In [1]: import numpy as np

In [2]: np.set_printoptions(suppress=True, linewidth=120)

In [3]: F = np.array([[-7.27, -3.74, -12.1],
   ...:     [-0.16, -3.11, -4.31],
   ...:     [0.44, -0.65, -0.76],
   ...:     [-0.68, 0.37, 0.77],
   ...:     [-1.27, 0.13, 1.42],
   ...:     [-1.6, -0.56, 1.95],
   ...:     [-1.69, -2.23, 2.71],
   ...:     [-0.21, -8.65, 4.82],
   ...:     [2.78, -16.41, 7.12],
   ...:     [8.47, -28.42, 10.67],
   ...:     [13.29, -37.54, 13.42]])

In [4]: d = np.linalg.norm(F[:, None] - F[None], axis=-1)

In [5]: np.linalg.matrix_rank(d ** 2)
Out[5]: np.int64(5)

In [6]: d.shape
Out[6]: (11, 11)

In [7]: np.round(np.linalg.norm(F - F.mean(axis=0), axis=1), 2)
Out[7]: array([17.55,  9.08,  9.08,  9.83,  9.64,  9.03,  7.48,  2.85,  8.84, 22.24, 32.81])

In [8]: np.unravel_index(d.round(6).argmax(), d.shape)
Out[8]: (np.int64(0), np.int64(10))

In [9]: d[4].round(6).argsort(kind="stable")[:4]
Out[9]: array([4, 3, 5, 6])

In [10]: d[4].round(2)
Out[10]: array([15.29,  6.68,  2.88,  0.91,  0.  ,  0.93,  2.72,  9.47, 17.96, 31.55, 42.13])

In [11]: proj = F @ np.linalg.solve(F.T @ F, F.T)

In [12]: round(float(np.trace(proj)), 2)
Out[12]: 3.0

In [13]: idx = F[:, 2] > np.median(F[:, 2])

In [14]: f = F[idx].mean(axis=0) - F[~idx].mean(axis=0)

In [15]: ((F - F.mean(axis=0)) @ f > 0).astype(int)
Out[15]: array([0, 0, 0, 0, 0, 0, 0, 1, 1, 1, 1])

In [16]: idx.astype(int)
Out[16]: array([0, 0, 0, 0, 0, 0, 1, 1, 1, 1, 1])

In [17]: f.round(2)
Out[17]: array([  6.28, -17.39,   9.92])

In [18]: Q, evecs = np.linalg.qr(F[:, :1])[0], np.linalg.qr(F[:, 1:])[0]

In [19]: sig = np.linalg.svd(Q.T @ evecs, compute_uv=False)

In [20]: round(float(np.linalg.norm(Q @ Q.T - evecs @ evecs.T, 2)), 2)
Out[20]: 1.0

In [21]: sig.round(2)
Out[21]: array([0.91])

In [22]: np.round(np.degrees(np.arccos(sig.clip(0, 1))), 2)
Out[22]: array([24.25])
